% ipython --no-banner

In [1]: import numpy as np

In [2]: np.set_printoptions(suppress=True, linewidth=120)

In [3]: def rd(a):
   ...:     return np.round(a, 1) + 0
   ...: 

In [4]: feats = np.loadtxt("arr.csv", delimiter=",")

In [5]: print(feats)
[[ 22.   3.  -4.   5.  14. -10.  -3.  -5.  -2.  -2.  10.   6.]
 [  3.   5.   9.  -4.   2.  -2.  -6.  -8.   9.   3.  -5.   5.]
 [ -4.   9.  22. -11.  -2.  -2. -15. -13.  20.   8. -16.  12.]
 [  5.  -4. -11.   6.   3.  -1.   6.   6. -10.  -4.   9.  -4.]
 [ 14.   2.  -2.   3.   9.  -7.  -3.  -3.  -1.  -1.   6.   5.]
 [-10.  -2.  -2.  -1.  -7.   9.   9.   1.  -1.  -1.  -2. -11.]
 [ -3.  -6. -15.   6.  -3.   9.  18.   6. -12.  -6.   9. -18.]
 [ -5.  -8. -13.   6.  -3.   1.   6.  14. -14.  -4.   7.  -4.]
 [ -2.   9.  20. -10.  -1.  -1. -12. -14.  19.   7. -14.   9.]
 [ -2.   3.   8.  -4.  -1.  -1.  -6.  -4.   7.   3.  -6.   5.]
 [ 10.  -5. -16.   9.   6.  -2.   9.   7. -14.  -6.  14.  -6.]
 [  6.   5.  12.  -4.   5. -11. -18.  -4.   9.   5.  -6.  19.]]

In [6]: # symmetric

In [7]: print(rd(np.linalg.norm(feats, 2)))
90.9

In [8]: print(feats[5] @ feats[9])
-111.0

In [9]: print(rd(np.linalg.norm(feats) ** 2 / np.linalg.norm(feats, 2) ** 2))
1.3

In [10]: print(rd(np.linalg.norm(feats, "nuc")))
160.0

In [11]: print(rd(np.linalg.norm(feats, 1)), rd(np.linalg.norm(feats, np.inf)))
134.0 134.0

In [12]: print(rd(np.linalg.norm(feats, axis=0)))
[31.7 19.5 44.4 22.2 20.6 21.2 36.6 28.5 40.2 16.3 33.1 34.8]
